In [1]: import numpy as np

In [2]: from numpy import linalg as LA

In [3]: np.set_printoptions(precision=3, suppress=True, linewidth=140)

In [4]: rd = lambda a: np.round(a, 3) + 0

In [5]: Q, _ = LA.qr(np.array([[-1.7, 0.7, 0.1], [-0.9, 1.3, -1.0], [-0.6, -0.6, -1.4]]))

In [6]: vecs, _ = LA.qr(np.array([[-0.9, -0.5, 1.2], [0.2, -0.8, -1.0], [-1.6, 0.5, -0.8]]))

In [7]: sigma = 3 * 0.2 ** np.arange(3)

In [8]: J = Q[:, :3] * sigma @ vecs[:3]

In [9]: rd(J)
Out[9]: 
array([[1.295, 1.492, 1.584],
       [0.549, 1.15 , 0.589],
       [0.417, 0.247, 0.869]])

In [10]: rd(LA.matrix_power(J, 4))
Out[10]: 
array([[20.849, 26.814, 28.643],
       [10.777, 13.946, 14.76 ],
       [ 6.672,  8.499,  9.211]])

In [11]: rd(np.trace(J))
Out[11]: np.float64(3.314)

In [12]: rd(J @ J)
Out[12]: 
array([[3.157, 4.039, 4.308],
       [1.587, 2.286, 2.059],
       [1.037, 1.12 , 1.561]])

In [13]: rd(np.sort(np.abs(LA.eigvals(J))))
Out[13]: array([0.14 , 0.6  , 2.574])

In [14]: rng = np.random.default_rng(59699)

In [15]: idx = rng.permutation(3)

In [16]: idx
Out[16]: array([1, 2, 0])

In [17]: A2 = J[idx][:, idx]

In [18]: rd(np.diag(A2))
Out[18]: array([1.15 , 0.869, 1.295])

In [19]: rd(A2)
Out[19]: 
array([[1.15 , 0.589, 0.549],
       [0.247, 0.869, 0.417],
       [1.492, 1.584, 1.295]])

In [20]: rd(LA.det(A2)), rd(LA.det(J[idx]))
Out[20]: (np.float64(0.216), np.float64(0.216))

In [21]: rd(np.sort(np.abs(LA.eigvals(A2))))
Out[21]: array([0.14 , 0.6  , 2.574])
